$ ipython --no-banner

In [1]: import numpy as np

In [2]: np.set_printoptions(precision=2, suppress=True, linewidth=200)

In [3]: rd = lambda a: np.round(a, 2) + 0

In [4]: mat = np.load("out15.npy")

In [5]: rd(mat)
Out[5]: 
array([[  6.04,  -2.34,  -3.64,  -2.98],
       [  1.87,  -0.57,  -6.42,  -6.14],
       [ -3.6 ,   2.03, -10.07, -10.57],
       [ -3.25,  -0.38,  -9.83,  -8.04],
       [ -1.82,   0.41,  -8.88,  -8.35],
       [  8.46,  -2.26,  -2.03,  -2.26],
       [  4.12,  -0.16,  -4.92,  -5.8 ],
       [  5.23,  -2.68,  -4.18,  -2.91],
       [  8.11,  -2.45,  -2.26,  -2.18],
       [ -1.26,  -0.9 ,  -8.51,  -6.86],
       [  7.49,  -2.58,  -2.68,  -2.26],
       [  4.11,  -1.62,  -4.92,  -4.35],
       [  5.37,   0.25,  -4.09,  -5.79],
       [  3.31,  -1.53,  -5.46,  -4.7 ],
       [  5.21,  -0.37,  -4.19,  -5.23],
       [  4.26,  -3.04,  -4.83,  -2.87],
       [  5.66,  -4.17,  -3.89,  -1.28],
       [  5.07,  -2.7 ,  -4.28,  -2.94],
       [  2.68,  -0.12,  -5.88,  -6.32],
       [  2.14,   0.71,  -6.24,  -7.33]])

In [6]: Ac = mat - mat.mean(axis=0)

In [7]: evecs = np.linalg.svd(Ac)[2][:3]

In [8]: B = Ac - Ac @ evecs.T @ evecs

In [9]: rd(np.cov(Ac @ evecs.T, rowvar=False))
Out[9]: 
array([[24.8 ,  0.  ,  0.  ],
       [ 0.  ,  1.97,  0.  ],
       [ 0.  ,  0.  ,  0.  ]])

In [10]: np.linalg.norm(B, axis=1).round(6).argmax()
Out[10]: np.int64(0)

In [11]: print(rd((Ac @ evecs.T).std(axis=0)))
[4.85 1.37 0.  ]

In [12]: rd(np.diag(evecs.T @ evecs))
Out[12]: array([1.  , 0.54, 0.92, 0.54])

In [13]: np.unique(mat.round(6), axis=0).shape
Out[13]: (20, 4)

In [14]: np.linalg.lstsq(mat[:-1].T, mat[-1])[2]
Out[14]: np.int32(3)

In [15]: print(rd(mat @ np.linalg.pinv(mat) @ mat))
[[  6.04  -2.34  -3.64  -2.98]
 [  1.87  -0.57  -6.42  -6.14]
 [ -3.6    2.03 -10.07 -10.57]
 [ -3.25  -0.38  -9.83  -8.04]
 [ -1.82   0.41  -8.88  -8.35]
 [  8.46  -2.26  -2.03  -2.26]
 [  4.12  -0.16  -4.92  -5.8 ]
 [  5.23  -2.68  -4.18  -2.91]
 [  8.11  -2.45  -2.26  -2.18]
 [ -1.26  -0.9   -8.51  -6.86]
 [  7.49  -2.58  -2.68  -2.26]
 [  4.11  -1.62  -4.92  -4.35]
 [  5.37   0.25  -4.09  -5.79]
 [  3.31  -1.53  -5.46  -4.7 ]
 [  5.21  -0.37  -4.19  -5.23]
 [  4.26  -3.04  -4.83  -2.87]
 [  5.66  -4.17  -3.89  -1.28]
 [  5.07  -2.7   -4.28  -2.94]
 [  2.68  -0.12  -5.88  -6.32]
 [  2.14   0.71  -6.24  -7.33]]
